% python3 -q
>>> import numpy as np
>>> import numpy.linalg as la
>>> np.set_printoptions(precision=2, suppress=True, linewidth=100, sign=" ")
>>> E = np.loadtxt("data.csv", delimiter=",")
>>> E
array([[ 3.,  1.,  2.,  1.],
       [-6., -6.,  2.,  2.],
       [ 6.,  8., -5., -4.]])
>>> vec = np.array([0, -1, -4, 5])
>>> a = np.maximum(E @ vec, 0)
>>> np.tanh(E @ vec)
array([-1.,  1., -1.])
>>> np.maximum(E @ vec, 0) - np.maximum(-E @ vec, 0)
array([-4.,  8., -8.])
>>> E.T @ a
array([-48., -48.,  16.,  16.])
>>> np.flatnonzero(a > 1e-9)
array([ 1])
>>> la.lstsq(E[:-1].T, E[-1])[2]
np.int32(2)
>>> np.allclose(E[:-1].T @ la.lstsq(E[:-1].T, E[-1])[0], E[-1])
True
>>> np.unique(E.round(6), axis=0).shape
(3, 4)
>>> E @ la.pinv(E) @ E
array([[ 3.,  1.,  2.,  1.],
       [-6., -6.,  2.,  2.],
       [ 6.,  8., -5., -4.]])
>>> Uu, sigma, Vh = la.svd(E)
>>> np.argmax(sigma[:-1] / (sigma[1:] + 1e-6)) + 1
np.int64(2)
>>> sigma.round(2) + 0
array([ 14.8 ,   4.12,   0.  ])
>>> B = Uu[:, :2] @ np.diag(sigma[:2]) @ Vh[:2]
>>> np.round(np.abs(E - B).max(), 2)
np.float64(0.0)
>>> la.matrix_rank(B)
np.int64(2)
>>> np.round(la.norm(E - B) / la.norm(E), 2)
np.float64(0.0)
>>> round(la.norm(E - B, 2), 2), round(sigma[2], 2)
(np.float64(0.0), np.float64(0.0))
>>> data = np.load("m.npy")
>>> data
array([[ 25,  20,  15,   5,   5,  20,   0],
       [-25, -20, -15,  -5,  -5, -20,   0],
       [  0,   0,   0,   0,   0,   0,   0],
       [ 25,  20,  15,   5,   5,  20,   0]])
>>> la.matrix_rank(data, rtol=0.1)
np.int64(1)
>>> [round(float(x), 2) for x in la.svd(data, compute_uv=False)[:3]]
[71.41, 0.0, 0.0]
>>> np.argsort(-la.norm(data, axis=0).round(6), kind="stable")[:3]
array([ 0,  1,  5])
>>> la.cond(data) > 100
np.True_
